% ipython --no-banner

In [1]: import numpy as np

In [2]: np.set_printoptions(precision=1, suppress=True, linewidth=140)

In [3]: def tidy(a):
   ...:     return np.round(a, 1) + 0
   ...: 

In [4]: F = np.load("layer3.npy")

In [5]: tidy(F)
Out[5]: 
array([[-10.5, -15.3,  -7.4],
       [  3.2, -12.1, -15.6],
       [-15.8, -12.3,   0.3],
       [ 14.4,  -1.5, -13.8],
       [-11. ,   6. ,  15.6],
       [-12.8,   3.8,  14.9],
       [  2.9,  14.7,  13.2],
       [ 15.5,   0.4, -12.7],
       [ -1.2, -14.2, -14.1],
       [  1.4, -13.1, -15.1],
       [ 16.4,  11.3,  -1.8],
       [ 17.1,   9.5,  -4.3],
       [-17.3,  -7.4,   6.8],
       [  6.7,  15.5,  10.8],
       [ -4.4, -15.1, -12.3],
       [-13.7, -14.2,  -3.5],
       [-14.6, -13.5,  -2.1],
       [  6.6,  -9.9, -16.1],
       [  8.6,  15.5,   9.3]])

In [6]: # rows and columns are dependent

In [7]: tidy(np.linalg.norm(F, 2) / np.linalg.norm(F))
Out[7]: np.float64(0.8)

In [8]: np.argsort(-np.linalg.norm(F, axis=0).round(6), kind="stable")[:3]
Out[8]: array([1, 0, 2])

In [9]: np.linalg.matrix_rank(F, rtol=0.1)
Out[9]: np.int64(2)

In [10]: dist = np.linalg.norm(F[:, None] - F[None], axis=-1)

In [11]: dist[10].round(6).argsort(kind="stable")[:4]
Out[11]: array([10, 11, 18,  7])

In [12]: M = np.loadtxt("m.csv", delimiter=",")

In [13]: tidy(M)
Out[13]: 
array([[-0.2,  0.1, -0.2,  0.1, -0.8, -0.5,  0.3,  0. ],
       [ 0. , -0.5,  0.5,  0.1,  0. , -0.5, -0.3,  0.3],
       [ 0. , -0.1, -0.3,  0. ,  0. , -0.2, -0.6, -0.7],
       [ 0.3, -0.5,  0. , -0.4, -0.5,  0.4, -0.1,  0.1],
       [-0.3, -0.4, -0.3,  0.7, -0.1,  0.4, -0.1,  0.2],
       [ 0.5,  0.5, -0.3,  0.2, -0.2, -0.1, -0.5,  0.4],
       [-0.7,  0.2, -0.1, -0.5,  0. ,  0.1, -0.4,  0.4],
       [ 0.1, -0.4, -0.7, -0.2,  0.3, -0.4,  0.2,  0.3]])

In [14]: # keeps lengths

In [15]: vec = np.array([1, 3, 5, 5, 0, 4, 5, 3])

In [16]: [p for p in range(1, 25) if np.allclose(np.linalg.matrix_power(M, p), np.eye(8))]
Out[16]: []

In [17]: tidy(np.linalg.norm(vec)), tidy(np.linalg.norm(M @ vec))
Out[17]: (np.float64(10.5), np.float64(10.5))

In [18]: tidy(M.T @ (M @ vec))
Out[18]: array([1., 3., 5., 5., 0., 4., 5., 3.])

In [19]: tidy(np.linalg.norm(M, axis=0))
Out[19]: array([1., 1., 1., 1., 1., 1., 1., 1.])

In [20]: tidy(M[:, 3] @ M[:, 4])
Out[20]: np.float64(0.0)

In [21]: tidy(np.linalg.pinv(M))
Out[21]: 
array([[-0.2,  0. ,  0. ,  0.3, -0.3,  0.5, -0.7,  0.1],
       [ 0.1, -0.5, -0.1, -0.5, -0.4,  0.5,  0.2, -0.4],
       [-0.2,  0.5, -0.3,  0. , -0.3, -0.3, -0.1, -0.7],
       [ 0.1,  0.1,  0. , -0.4,  0.7,  0.2, -0.5, -0.2],
       [-0.8,  0. ,  0. , -0.5, -0.1, -0.2,  0. ,  0.3],
       [-0.5, -0.5, -0.2,  0.4,  0.4, -0.1,  0.1, -0.4],
       [ 0.3, -0.3, -0.6, -0.1, -0.1, -0.5, -0.4,  0.2],
       [ 0. ,  0.3, -0.7,  0.1,  0.2,  0.4,  0.4,  0.3]])

In [22]: tidy(M.T @ M)
Out[22]: 
array([[1., 0., 0., 0., 0., 0., 0., 0.],
       [0., 1., 0., 0., 0., 0., 0., 0.],
       [0., 0., 1., 0., 0., 0., 0., 0.],
       [0., 0., 0., 1., 0., 0., 0., 0.],
       [0., 0., 0., 0., 1., 0., 0., 0.],
       [0., 0., 0., 0., 0., 1., 0., 0.],
       [0., 0., 0., 0., 0., 0., 1., 0.],
       [0., 0., 0., 0., 0., 0., 0., 1.]])

In [23]: A = np.load("dump.npy")

In [24]: tidy(A)
Out[24]: 
array([[1. , 0. , 0. , 0. , 0. , 0. ],
       [0.3, 0.3, 0. , 0.3, 0. , 0. ],
       [0. , 0. , 0.5, 0. , 0. , 0.5],
       [0.3, 0.3, 0. , 0.3, 0. , 0. ],
       [0.2, 0. , 0. , 0.2, 0.5, 0. ],
       [0.3, 0. , 0.3, 0. , 0. , 0.3]])

In [25]: # row 3 repeats row 1

In [26]: r = np.linalg.matrix_rank(A)

In [27]: r
Out[27]: np.int64(4)

In [28]: null = np.linalg.svd(A)[2][r:].T

In [29]: np.linalg.matrix_rank(A.T @ A), np.linalg.matrix_rank(A @ A.T)
Out[29]: (np.int64(4), np.int64(4))

In [30]: tidy(null @ null.T)
Out[30]: 
array([[ 0. ,  0. ,  0. ,  0. ,  0. ,  0. ],
       [ 0. ,  0.4,  0. , -0.4,  0.2,  0. ],
       [ 0. ,  0. ,  0.5,  0. ,  0. , -0.5],
       [ 0. , -0.4,  0. ,  0.4, -0.2,  0. ],
       [ 0. ,  0.2,  0. , -0.2,  0.1,  0. ],
       [ 0. ,  0. , -0.5,  0. ,  0. ,  0.5]])

In [31]: [int(np.linalg.matrix_rank(A[:i])) for i in range(1, len(A) + 1)]
Out[31]: [1, 2, 3, 3, 4, 4]

In [32]: tidy(A @ null)
Out[32]: 
array([[0., 0.],
       [0., 0.],
       [0., 0.],
       [0., 0.],
       [0., 0.],
       [0., 0.]])

In [33]: [int(np.linalg.matrix_rank(A[:, :j + 1])) for j in range(6)]
Out[33]: [1, 2, 3, 4, 4, 4]

In [34]: W = np.array([[-1, -3, 0, 3],
    ...:     [3, 2, -1, 2],
    ...:     [1, -1, 3, 0],
    ...:     [3, -1, 2, 3],
    ...:     [2, 1, 1, 2],
    ...:     [2, 1, -2, -2]])

In [35]: beta = np.array([3, 4, 5, 6])

In [36]: hid = np.maximum(A @ W + beta, 0)

In [37]: np.linalg.matrix_rank(hid)
Out[37]: np.int64(4)

In [38]: C = np.array([[4, -1], [-5, 2], [-2, -4], [2, 0]])

In [39]: tidy(hid @ C)
Out[39]: 
array([[ 11. , -20. ],
       [  8.7, -19.3],
       [ -3. , -18.5],
       [  8.7, -19.3],
       [  5.5, -21.5],
       [  1.7, -19. ]])

In [40]: tidy(np.linalg.matrix_power(A, 2))
Out[40]: 
array([[1. , 0. , 0. , 0. , 0. , 0. ],
       [0.6, 0.2, 0. , 0.2, 0. , 0. ],
       [0.2, 0. , 0.4, 0. , 0. , 0.4],
       [0.6, 0.2, 0. , 0.2, 0. , 0. ],
       [0.5, 0.1, 0. , 0.2, 0.2, 0. ],
       [0.4, 0. , 0.3, 0. , 0. , 0.3]])

In [41]: A.sum(axis=1)
Out[41]: array([1., 1., 1., 1., 1., 1.])

In [42]: tidy(np.linalg.matrix_power(A, 100))
Out[42]: 
array([[1., 0., 0., 0., 0., 0.],
       [1., 0., 0., 0., 0., 0.],
       [1., 0., 0., 0., 0., 0.],
       [1., 0., 0., 0., 0., 0.],
       [1., 0., 0., 0., 0., 0.],
       [1., 0., 0., 0., 0., 0.]])

In [43]: pr = np.eye(6)[1]

In [44]: for _ in range(5):
    ...:     pr = pr @ A
    ...:     print(pr.round(1))
    ...: 
[0.3 0.3 0.  0.3 0.  0. ]
[0.6 0.2 0.  0.2 0.  0. ]
[0.7 0.1 0.  0.1 0.  0. ]
[0.8 0.1 0.  0.1 0.  0. ]
[0.9 0.1 0.  0.1 0.  0. ]
